$ python -q
>>> import numpy as np
>>> np.set_printoptions(precision=2, suppress=True, linewidth=120, floatmode="fixed")
>>> rng = np.random.default_rng(3199)
>>> idx = rng.integers(0, 2, 14)
>>> K = np.triu((idx[:, None] == idx) & (rng.random((14, 14)) < 0.8), 1).astype(int)
>>> K += K.T
>>> K
array([[0, 1, 1, 1, 0, 0, 0, 1, 0, 1, 0, 0, 0, 1],
       [1, 0, 1, 0, 1, 0, 0, 1, 0, 1, 0, 1, 0, 1],
       [1, 1, 0, 1, 0, 0, 0, 0, 0, 1, 0, 1, 0, 1],
       [1, 0, 1, 0, 0, 0, 0, 0, 0, 0, 0, 1, 0, 1],
       [0, 1, 0, 0, 0, 0, 0, 1, 0, 1, 0, 1, 0, 0],
       [0, 0, 0, 0, 0, 0, 1, 0, 1, 0, 1, 0, 1, 0],
       [0, 0, 0, 0, 0, 1, 0, 0, 0, 0, 1, 0, 0, 0],
       [1, 1, 0, 0, 1, 0, 0, 0, 0, 1, 0, 1, 0, 0],
       [0, 0, 0, 0, 0, 1, 0, 0, 0, 0, 0, 0, 1, 0],
       [1, 1, 1, 0, 1, 0, 0, 1, 0, 0, 0, 1, 0, 1],
       [0, 0, 0, 0, 0, 1, 1, 0, 0, 0, 0, 0, 1, 0],
       [0, 1, 1, 1, 1, 0, 0, 1, 0, 1, 0, 0, 0, 1],
       [0, 0, 0, 0, 0, 1, 0, 0, 1, 0, 1, 0, 0, 0],
       [1, 1, 1, 1, 0, 0, 0, 0, 0, 1, 0, 1, 0, 0]])
>>> ev, vecs = np.linalg.eigh(K)
>>> np.unique(ev.round(6) + 0, return_counts=True)[1]
array([1, 1, 1, 1, 1, 2, 1, 1, 1, 1, 1, 1, 1])
>>> ev
array([-2.32, -2.13, -1.62, -1.47, -1.16, -1.00, -1.00, -0.46, -0.30,  0.23,  0.62,  1.71,  2.94,  5.97])
>>> np.abs(vecs[:, -1]).round(6).argmax()
np.int64(1)
>>> np.linalg.eigvalsh(K @ K)
array([ 0.05,  0.09,  0.21,  0.38,  1.00,  1.00,  1.35,  2.17,  2.62,  2.94,  4.55,  5.38,  8.62, 35.64])
>>> arr = np.load("layer15.npy")
>>> arr
array([[ 0,  0,  0, -2, -6,  4],
       [ 0,  0,  0, -6, -6, -4],
       [ 0,  0,  0, -2, -6,  2],
       [-1, -3,  2,  0,  0,  0],
       [-3, -3, -2,  0,  0,  0],
       [-1, -3,  1,  0,  0,  0]])
>>> x0 = np.array([-2, -5, -5, -4, -5, 1])
>>> y = arr @ x0
>>> coef, lr = np.zeros(6), 1 / np.linalg.norm(arr, 2) ** 2
>>> for i in range(60):
...     coef -= lr * arr.T @ (arr @ coef - y)
...     if i % 10 == 0: print(i, round(np.linalg.norm(arr @ coef - y), 2))
... 
0 26.7
10 6.32
20 2.98
30 1.66
40 1.21
50 1.08
>>> np.round(np.linalg.cond(arr), 2)
np.float64(39.6)
>>> basis = 3 * np.array([[0.3, -0.6, 1.0], [0.5, -0.6, -0.8], [0.0, 0.7, -1.7]])
>>> idx = rng.integers(0, 3, 27)
>>> F = basis[idx] + rng.normal(size=(27, 3))
>>> F
array([[ 2.81, -3.53,  1.68],
       [-0.96,  1.59, -5.06],
       [ 2.73, -1.91, -2.39],
       [-0.04, -0.34, -4.32],
       [ 1.14, -3.34, -4.31],
       [ 0.24,  0.53, -2.94],
       [-0.46,  2.39, -5.23],
       [-0.25, -0.61,  3.77],
       [-0.06, -3.71,  2.93],
       [-0.83, -3.80, -1.80],
       [ 0.06, -2.91,  3.80],
       [-1.43,  2.24, -6.31],
       [ 0.97,  2.53, -5.81],
       [ 1.43, -2.08, -2.63],
       [ 0.76, -2.02,  2.43],
       [-0.73, -1.40,  3.27],
       [-0.13,  0.85, -5.72],
       [ 2.32, -2.87, -3.85],
       [ 3.02, -4.17,  2.11],
       [ 1.31, -1.89,  2.36],
       [ 1.08, -2.89, -4.01],
       [-2.29, -0.13, -5.35],
       [ 0.59, -0.74, -4.09],
       [ 0.44,  1.15, -3.28],
       [ 0.75, -0.68,  1.38],
       [ 0.19,  3.21, -4.72],
       [ 2.35, -0.79,  2.49]])
>>> u, r1 = F[6], F[5]
>>> round(u @ r1, 2)
np.float64(16.51)
>>> pr = (u @ r1) / (u @ u) * u
>>> (r1 - pr) @ u
np.float64(0.0)
>>> pr
array([-0.23,  1.19, -2.59])
>>> r1 - pr
array([ 0.47, -0.65, -0.34])
>>> np.outer(u, r1)
array([[-0.11, -0.25,  1.36],
       [ 0.58,  1.28, -7.03],
       [-1.26, -2.79, 15.35]])
